$ ipython --no-banner

In [1]: import numpy as np

In [2]: np.set_printoptions(precision=4, suppress=True, linewidth=140)

In [3]: J = np.load("sample18.npy")

In [4]: J
Out[4]: 
array([[-3, -1,  0, -3, -2],
       [ 2, -2,  0, -3,  2],
       [ 1,  3, -2, -1,  2],
       [ 0, -2,  1,  2,  2],
       [ 2, -2,  0, -3,  2],
       [-1,  2, -2,  0,  3],
       [-2,  0,  3, -3,  1],
       [-2,  2, -1, -1, -1],
       [-3,  0, -3,  0, -3]])

In [5]: x0 = np.array([-1, -1, 0, 0, -3])

In [6]: h1 = np.maximum(J @ x0, 0)

In [7]: np.maximum(J @ x0, 0) - np.maximum(-J @ x0, 0)
Out[7]: array([ 10,  -6, -10,  -4,  -6, -10,  -1,   3,  12])

In [8]: arr = np.loadtxt("x.csv", delimiter=",")

In [9]: arr
Out[9]: 
array([[ 0. , -0.9, -0.3,  0.1],
       [-0.3,  1.1,  0.8, -0.5],
       [-0.8,  0.8,  1.9, -1.6],
       [-0.3,  0.9, -0.4, -1.6],
       [-0.8,  0.5,  0.1, -0.5],
       [ 0.5, -1.6,  0.7, -1.3],
       [-0.2, -0.6, -0.2,  0.6],
       [ 0.4, -0.1,  0.2,  1.1],
       [20. , -4. ,  8. ,  8. ],
       [-1.4, -1. , -0.1,  0.4],
       [ 1.2,  0.5,  1.6, -1.3],
       [ 0. , -0.5,  0.4,  0.3],
       [ 1. ,  1.2, -1.3,  0.4],
       [-0.3, -0.1, -0.2, -2.1],
       [-0.4,  0.6,  0.9, -0.1],
       [ 1.4, -0.7,  0.3,  0.2],
       [-1.3, -0.8,  2.6,  0.4]])

In [10]: d = np.linalg.norm(arr[:, None] - arr[None], axis=-1)

In [11]: d.shape
Out[11]: (17, 17)

In [12]: np.flatnonzero(d[12] < d.mean() / 2)
Out[12]: array([ 7, 12])

In [13]: np.linalg.matrix_rank(d ** 2)
Out[13]: np.int64(6)

In [14]: d[12].round(6).argsort(kind="stable")[:4]
Out[14]: array([12,  7,  6, 15])

In [15]: K = np.load("mat.npy")

In [16]: K
Out[16]: 
array([[1. , 0. , 0. , 0. ],
       [0. , 0.5, 0.5, 0. ],
       [0. , 0.5, 0.5, 0. ],
       [0.5, 0. , 0. , 0.5]])

In [17]: K.sum(axis=1)
Out[17]: array([1., 1., 1., 1.])

In [18]: K - K[0]
Out[18]: 
array([[ 0. ,  0. ,  0. ,  0. ],
       [-1. ,  0.5,  0.5,  0. ],
       [-1. ,  0.5,  0.5,  0. ],
       [-0.5,  0. ,  0. ,  0.5]])

In [19]: np.round(np.linalg.svd(K, compute_uv=False), 4) + 0
Out[19]: array([1.1441, 1.    , 0.437 , 0.    ])

In [20]: np.unravel_index(np.abs(K).argmax(), K.shape)
Out[20]: (np.int64(0), np.int64(0))

In [21]: K.shape
Out[21]: (4, 4)

In [22]: K.mean(axis=0)
Out[22]: array([0.375, 0.25 , 0.25 , 0.125])

In [23]: np.abs(K).max()
Out[23]: np.float64(1.0)

In [24]: U, sigma, VT = np.linalg.svd(K)

In [25]: evecs = VT[:(sigma > 1e-8).sum()]

In [26]: rng = np.random.default_rng(9748)

In [27]: x0 = K[1] + -2 * K[3] + rng.integers(2) * np.eye(4)[3]

In [28]: x0
Out[28]: array([-1. ,  0.5,  0.5,  0. ])

In [29]: np.round(evecs.T @ evecs, 4) + 0
Out[29]: 
array([[1. , 0. , 0. , 0. ],
       [0. , 0.5, 0.5, 0. ],
       [0. , 0.5, 0.5, 0. ],
       [0. , 0. , 0. , 1. ]])

In [30]: round(float(np.linalg.norm(x0 - evecs.T @ evecs @ x0)), 4)
Out[30]: 0.0

In [31]: rk = np.linalg.matrix_rank(K)

In [32]: rk
Out[32]: np.int64(3)

In [33]: null = np.linalg.svd(K)[2][rk:].T

In [34]: [int(np.linalg.matrix_rank(K[:, :j + 1])) for j in range(4)]
Out[34]: [1, 2, 2, 3]

In [35]: [int(np.linalg.matrix_rank(np.delete(K, i, axis=0))) for i in range(4)]
Out[35]: [2, 3, 3, 2]

In [36]: [int(np.linalg.matrix_rank(K[:i])) for i in range(1, len(K) + 1)]
Out[36]: [1, 2, 2, 3]

In [37]: round(np.linalg.norm(K) ** 2 / np.linalg.norm(K, 2) ** 2, 4)
Out[37]: np.float64(1.9098)

In [38]: np.linalg.norm(K, axis=1).argmax()
Out[38]: np.int64(0)

In [39]: np.linalg.norm(K, axis=1)
Out[39]: array([1.    , 0.7071, 0.7071, 0.7071])

In [40]: round(float(np.linalg.norm(K, "nuc")), 4)
Out[40]: 2.5811

In [41]: labels = rng.permutation(4)

In [42]: labels
Out[42]: array([3, 0, 2, 1])

In [43]: Y = K[labels][:, labels]

In [44]: Y
Out[44]: 
array([[0.5, 0.5, 0. , 0. ],
       [0. , 1. , 0. , 0. ],
       [0. , 0. , 0.5, 0.5],
       [0. , 0. , 0.5, 0.5]])

In [45]: np.diag(Y)
Out[45]: array([0.5, 1. , 0.5, 0.5])

In [46]: A = np.loadtxt("case3.csv", delimiter=",")

In [47]: A
Out[47]: 
array([[-8.,  3., -2., -4., -6.,  4.],
       [ 0.,  1.,  5., -2., -5., -2.],
       [ 0., -5., -3., -4., -3., -2.],
       [ 0.,  4., -5., -1.,  3.,  0.],
       [ 0., -2., -3., -5., -4., -2.],
       [ 0.,  1.,  3., -5.,  2.,  1.]])

In [48]: np.allclose(A, A.T)
Out[48]: False

In [49]: np.sort(np.abs(np.linalg.eigvals(A)))
Out[49]: array([2.2572, 3.206 , 6.0175, 6.0175, 6.5488, 8.    ])

In [50]: np.linalg.matrix_power(A, 4)
Out[50]: 
array([[ 4096.,   905.,  9012., 10689.,  7110.,  1582.],
       [    0.,  1001.,   -60.,  -345.,   190.,   100.],
       [    0.,   233.,  2872.,  1275., -1010.,   204.],
       [    0.,  -388.,  -346.,   946.,   600.,   276.],
       [    0.,   325.,  2550.,  1845.,  -414.,   480.],
       [    0.,   838., -2199., -1110.,  1215.,   165.]])

In [51]: (A - A.T) / 2
Out[51]: 
array([[ 0. ,  1.5, -1. , -2. , -3. ,  2. ],
       [-1.5,  0. ,  5. , -3. , -1.5, -1.5],
       [ 1. , -5. ,  0. ,  0.5,  0. , -2.5],
       [ 2. ,  3. , -0.5,  0. ,  4. ,  2.5],
       [ 3. ,  1.5,  0. , -4. ,  0. , -2. ],
       [-2. ,  1.5,  2.5, -2.5,  2. ,  0. ]])

In [52]: np.round(np.abs(np.linalg.eigvals(A)).max(), 4)
Out[52]: np.float64(8.0)

In [53]: A @ A
Out[53]: 
array([[ 64., -11.,  87.,  48.,  59., -18.],
       [  0., -24.,   9.,  15., -10.,  -4.],
       [  0.,  -2.,   7.,  51.,  30.,  20.],
       [  0.,  19.,  31.,  -2., -20.,  -4.],
       [  0.,  -1.,  30.,  51.,  16.,  16.],
       [  0., -37.,  18., -24., -35., -11.]])

In [54]: q, Rm = np.linalg.qr(A)

In [55]: np.abs(np.diag(Rm))
Out[55]: array([8.    , 6.8557, 8.6762, 7.9479, 5.641 , 0.6435])

In [56]: np.allclose(Rm.T @ Rm, A.T @ A)
Out[56]: True

In [57]: np.round(q.T @ q, 4) + 0
Out[57]: 
array([[1., 0., 0., 0., 0., 0.],
       [0., 1., 0., 0., 0., 0.],
       [0., 0., 1., 0., 0., 0.],
       [0., 0., 0., 1., 0., 0.],
       [0., 0., 0., 0., 1., 0.],
       [0., 0., 0., 0., 0., 1.]])

In [58]: np.round(q @ Rm, 4) + 0
Out[58]: 
array([[-8.,  3., -2., -4., -6.,  4.],
       [ 0.,  1.,  5., -2., -5., -2.],
       [ 0., -5., -3., -4., -3., -2.],
       [ 0.,  4., -5., -1.,  3.,  0.],
       [ 0., -2., -3., -5., -4., -2.],
       [ 0.,  1.,  3., -5.,  2.,  1.]])

In [59]: abs(Rm[0, 0]), round(np.linalg.norm(A[:, 0]), 4)
Out[59]: (np.float64(8.0), np.float64(8.0))

In [60]: Rm
Out[60]: 
array([[-8.    ,  3.    , -2.    , -4.    , -6.    ,  4.    ],
       [ 0.    , -6.8557, -1.3128, -2.7714, -4.6677, -1.8962],
       [ 0.    ,  0.    , -8.6762, -0.3875,  2.2046, -0.2894],
       [ 0.    ,  0.    ,  0.    ,  7.9479,  2.1286,  1.4636],
       [ 0.    ,  0.    ,  0.    ,  0.    ,  5.641 ,  2.6008],
       [ 0.    ,  0.    ,  0.    ,  0.    ,  0.    ,  0.6435]])

In [61]: U, sigma, VT = np.linalg.svd(A, full_matrices=False)

In [62]: round(float(np.sqrt((sigma ** 2).sum())), 4), round(float(np.linalg.norm(A)), 4)
Out[62]: (20.3961, 20.3961)

In [63]: (sigma > 1e-8).sum()
Out[63]: np.int64(6)

In [64]: np.round(U.T @ A @ VT.T, 4) + 0
Out[64]: 
array([[13.3914,  0.    ,  0.    ,  0.    ,  0.    ,  0.    ],
       [ 0.    ,  9.862 ,  0.    ,  0.    ,  0.    ,  0.    ],
       [ 0.    ,  0.    ,  9.0443,  0.    ,  0.    ,  0.    ],
       [ 0.    ,  0.    ,  0.    ,  6.3505,  0.    ,  0.    ],
       [ 0.    ,  0.    ,  0.    ,  0.    ,  4.1342,  0.    ],
       [ 0.    ,  0.    ,  0.    ,  0.    ,  0.    ,  0.4378]])

In [65]: np.round(VT @ VT.T, 4) + 0
Out[65]: 
array([[1., 0., 0., 0., 0., 0.],
       [0., 1., 0., 0., 0., 0.],
       [0., 0., 1., 0., 0., 0.],
       [0., 0., 0., 1., 0., 0.],
       [0., 0., 0., 0., 1., 0.],
       [0., 0., 0., 0., 0., 1.]])

In [66]: np.cumsum(sigma ** 2) / np.sum(sigma ** 2)
Out[66]: array([0.4311, 0.6649, 0.8615, 0.9585, 0.9995, 1.    ])

In [67]: np.abs(VT[0])
Out[67]: array([0.475 , 0.0014, 0.1593, 0.563 , 0.6508, 0.0921])

In [68]: f = np.array([0, 6, 3])

In [69]: np.correlate(A[2], A[1], "full")
Out[69]: array([  0.,  10.,  31.,  33.,   7.,   7.,  -7., -15., -13.,  -2.,   0.])

In [70]: F = np.vander(np.arange(7) - 2, 4, increasing=True)

In [71]: F
Out[71]: 
array([[ 1, -2,  4, -8],
       [ 1, -1,  1, -1],
       [ 1,  0,  0,  0],
       [ 1,  1,  1,  1],
       [ 1,  2,  4,  8],
       [ 1,  3,  9, 27],
       [ 1,  4, 16, 64]])

In [72]: x0 = np.array([2, 5, 5, -5, 4])

In [73]: y = J @ x0

In [74]: np.linalg.solve(J.T @ J, J.T @ y)
Out[74]: array([ 2.,  5.,  5., -5.,  4.])

In [75]: y = y + 0.02 * rng.normal(size=9)

In [76]: y
Out[76]: array([ -3.9915,  16.9723,  20.0076,  -7.0284,  17.0319,  10.0158,  29.9761,   1.9562, -33.0062])

In [77]: coef, *_ = np.linalg.lstsq(J, y)

In [78]: coef
Out[78]: array([ 2.0052,  5.    ,  4.9962, -5.0008,  3.9984])

In [79]: round(np.linalg.norm(y - J @ coef), 4)
Out[79]: np.float64(0.0677)

In [80]: np.round(J.T @ (y - J @ coef), 4) + 0
Out[80]: array([0., 0., 0., 0., 0.])

In [81]: [round(float(np.linalg.norm(np.linalg.solve(J.T @ J + lam * np.eye(5), J.T @ y))), 2) for lam in (0, 1, 10, 100)]
Out[81]: [9.75, 9.31, 7.0, 2.51]

In [82]: coef.round()
Out[82]: array([ 2.,  5.,  5., -5.,  4.])

In [83]: proj = F @ np.linalg.solve(F.T @ F, F.T)

In [84]: np.round(proj @ F[:, 2], 4) + 0
Out[84]: array([ 4.,  1.,  0.,  1.,  4.,  9., 16.])

In [85]: np.linalg.matrix_rank(np.eye(7) - proj)
Out[85]: np.int64(3)

In [86]: np.allclose(proj @ proj, proj)
Out[86]: True

In [87]: x0 = np.array([-2, -3, -2, -1])

In [88]: y = F @ x0

In [89]: np.linalg.solve(F.T @ F, F.T @ y)
Out[89]: array([-2., -3., -2., -1.])

In [90]: np.linalg.lstsq(F, y)[0]
Out[90]: array([-2., -3., -2., -1.])

In [91]: y = y + 0.3 * rng.normal(size=7)

In [92]: y
Out[92]: array([   4.1276,   -0.4557,   -1.9822,   -7.7124,  -24.0761,  -56.5225, -109.8077])

In [93]: coef, *_ = np.linalg.lstsq(F, y)

In [94]: round(float(np.linalg.norm(y - F @ coef)), 4)
Out[94]: 0.7637

In [95]: np.round(F.T @ (y - F @ coef), 4) + 0
Out[95]: array([0., 0., 0., 0.])

In [96]: coef.round()
Out[96]: array([-2., -3., -2., -1.])

In [97]: M = np.loadtxt("block16.csv", delimiter=",")

In [98]: M
Out[98]: 
array([[-0.811 , -0.2636,  0.3275,  0.6584, -0.508 ,  0.3627],
       [ 0.9989,  0.5784, -0.9154, -0.9654, -0.1586,  0.7932],
       [ 0.991 ,  0.02  ,  0.968 , -0.9954, -0.8076,  0.9996],
       [ 0.811 , -0.4462, -0.9986,  0.4854, -0.9674, -0.0997],
       [ 0.7616,  0.9201, -0.9812,  0.9121,  0.9302, -0.9661],
       [-0.9986, -0.7616,  0.4542,  0.9603,  0.0898, -0.9767],
       [-0.8455, -0.8854,  0.2821, -0.1489, -0.9468,  0.6351],
       [ 0.0997, -0.2913, -0.7895,  0.01  , -0.1684, -0.7352],
       [-0.4542, -0.8854, -0.8076, -0.4462, -0.8511, -0.7259],
       [ 0.6584,  0.7932,  0.    ,  0.2729,  0.8076, -0.0599],
       [-0.9986, -0.9973, -0.207 ,  0.4219, -0.9983, -0.226 ],
       [ 1.    ,  0.8875, -0.9716, -0.984 , -0.8538,  0.9992],
       [ 0.9986,  0.9762, -0.1293, -0.8144,  0.9436,  0.8455],
       [ 0.0898,  0.5005, -0.9478,  0.8764,  0.1293, -0.7352],
       [-0.9971, -0.9762,  0.9104,  0.2729, -0.964 ,  0.3364],
       [-0.9998, -0.7818,  0.9508,  0.9633,  0.5649, -0.9809],
       [-0.9973, -0.9944,  0.999 , -0.8996, -0.9837,  0.9517],
       [-0.9937, -0.9069, -0.5717,  0.8005, -0.1877, -0.9958],
       [ 0.9737,  0.8275, -0.8692, -0.1684,  0.5441,  0.2165]])

In [99]: M.ravel(order="F")
Out[99]: 
array([-0.811 ,  0.9989,  0.991 ,  0.811 ,  0.7616, -0.9986, -0.8455,  0.0997, -0.4542,  0.6584, -0.9986,  1.    ,  0.9986,  0.0898,
       -0.9971, -0.9998, -0.9973, -0.9937,  0.9737, -0.2636,  0.5784,  0.02  , -0.4462,  0.9201, -0.7616, -0.8854, -0.2913, -0.8854,
        0.7932, -0.9973,  0.8875,  0.9762,  0.5005, -0.9762, -0.7818, -0.9944, -0.9069,  0.8275,  0.3275, -0.9154,  0.968 , -0.9986,
       -0.9812,  0.4542,  0.2821, -0.7895, -0.8076,  0.    , -0.207 , -0.9716, -0.1293, -0.9478,  0.9104,  0.9508,  0.999 , -0.5717,
       -0.8692,  0.6584, -0.9654, -0.9954,  0.4854,  0.9121,  0.9603, -0.1489,  0.01  , -0.4462,  0.2729,  0.4219, -0.984 , -0.8144,
        0.8764,  0.2729,  0.9633, -0.8996,  0.8005, -0.1684, -0.508 , -0.1586, -0.8076, -0.9674,  0.9302,  0.0898, -0.9468, -0.1684,
       -0.8511,  0.8076, -0.9983, -0.8538,  0.9436,  0.1293, -0.964 ,  0.5649, -0.9837, -0.1877,  0.5441,  0.3627,  0.7932,  0.9996,
       -0.0997, -0.9661, -0.9767,  0.6351, -0.7352, -0.7259, -0.0599, -0.226 ,  0.9992,  0.8455, -0.7352,  0.3364, -0.9809,  0.9517,
       -0.9958,  0.2165])

In [100]: M.reshape(2, -1)
Out[100]: 
array([[-0.811 , -0.2636,  0.3275,  0.6584, -0.508 ,  0.3627,  0.9989,  0.5784, -0.9154, -0.9654, -0.1586,  0.7932,  0.991 ,  0.02  ,
         0.968 , -0.9954, -0.8076,  0.9996,  0.811 , -0.4462, -0.9986,  0.4854, -0.9674, -0.0997,  0.7616,  0.9201, -0.9812,  0.9121,
         0.9302, -0.9661, -0.9986, -0.7616,  0.4542,  0.9603,  0.0898, -0.9767, -0.8455, -0.8854,  0.2821, -0.1489, -0.9468,  0.6351,
         0.0997, -0.2913, -0.7895,  0.01  , -0.1684, -0.7352, -0.4542, -0.8854, -0.8076, -0.4462, -0.8511, -0.7259,  0.6584,  0.7932,
         0.    ],
       [ 0.2729,  0.8076, -0.0599, -0.9986, -0.9973, -0.207 ,  0.4219, -0.9983, -0.226 ,  1.    ,  0.8875, -0.9716, -0.984 , -0.8538,
         0.9992,  0.9986,  0.9762, -0.1293, -0.8144,  0.9436,  0.8455,  0.0898,  0.5005, -0.9478,  0.8764,  0.1293, -0.7352, -0.9971,
        -0.9762,  0.9104,  0.2729, -0.964 ,  0.3364, -0.9998, -0.7818,  0.9508,  0.9633,  0.5649, -0.9809, -0.9973, -0.9944,  0.999 ,
        -0.8996, -0.9837,  0.9517, -0.9937, -0.9069, -0.5717,  0.8005, -0.1877, -0.9958,  0.9737,  0.8275, -0.8692, -0.1684,  0.5441,
         0.2165]])

In [101]: M.reshape(-1, 2)
Out[101]: 
array([[-0.811 , -0.2636],
       [ 0.3275,  0.6584],
       [-0.508 ,  0.3627],
       [ 0.9989,  0.5784],
       [-0.9154, -0.9654],
       [-0.1586,  0.7932],
       [ 0.991 ,  0.02  ],
       [ 0.968 , -0.9954],
       [-0.8076,  0.9996],
       [ 0.811 , -0.4462],
       [-0.9986,  0.4854],
       [-0.9674, -0.0997],
       [ 0.7616,  0.9201],
       [-0.9812,  0.9121],
       [ 0.9302, -0.9661],
       [-0.9986, -0.7616],
       [ 0.4542,  0.9603],
       [ 0.0898, -0.9767],
       [-0.8455, -0.8854],
       [ 0.2821, -0.1489],
       [-0.9468,  0.6351],
       [ 0.0997, -0.2913],
       [-0.7895,  0.01  ],
       [-0.1684, -0.7352],
       [-0.4542, -0.8854],
       [-0.8076, -0.4462],
       [-0.8511, -0.7259],
       [ 0.6584,  0.7932],
       [ 0.    ,  0.2729],
       [ 0.8076, -0.0599],
       [-0.9986, -0.9973],
       [-0.207 ,  0.4219],
       [-0.9983, -0.226 ],
       [ 1.    ,  0.8875],
       [-0.9716, -0.984 ],
       [-0.8538,  0.9992],
       [ 0.9986,  0.9762],
       [-0.1293, -0.8144],
       [ 0.9436,  0.8455],
       [ 0.0898,  0.5005],
       [-0.9478,  0.8764],
       [ 0.1293, -0.7352],
       [-0.9971, -0.9762],
       [ 0.9104,  0.2729],
       [-0.964 ,  0.3364],
       [-0.9998, -0.7818],
       [ 0.9508,  0.9633],
       [ 0.5649, -0.9809],
       [-0.9973, -0.9944],
       [ 0.999 , -0.8996],
       [-0.9837,  0.9517],
       [-0.9937, -0.9069],
       [-0.5717,  0.8005],
       [-0.1877, -0.9958],
       [ 0.9737,  0.8275],
       [-0.8692, -0.1684],
       [ 0.5441,  0.2165]])

In [102]: T = M.reshape(19, 2, -1)

In [103]: T[:, 0]
Out[103]: 
array([[-0.811 , -0.2636,  0.3275],
       [ 0.9989,  0.5784, -0.9154],
       [ 0.991 ,  0.02  ,  0.968 ],
       [ 0.811 , -0.4462, -0.9986],
       [ 0.7616,  0.9201, -0.9812],
       [-0.9986, -0.7616,  0.4542],
       [-0.8455, -0.8854,  0.2821],
       [ 0.0997, -0.2913, -0.7895],
       [-0.4542, -0.8854, -0.8076],
       [ 0.6584,  0.7932,  0.    ],
       [-0.9986, -0.9973, -0.207 ],
       [ 1.    ,  0.8875, -0.9716],
       [ 0.9986,  0.9762, -0.1293],
       [ 0.0898,  0.5005, -0.9478],
       [-0.9971, -0.9762,  0.9104],
       [-0.9998, -0.7818,  0.9508],
       [-0.9973, -0.9944,  0.999 ],
       [-0.9937, -0.9069, -0.5717],
       [ 0.9737,  0.8275, -0.8692]])

In [104]: np.swapaxes(T, 1, 2)[15]
Out[104]: 
array([[-0.9998,  0.9633],
       [-0.7818,  0.5649],
       [ 0.9508, -0.9809]])
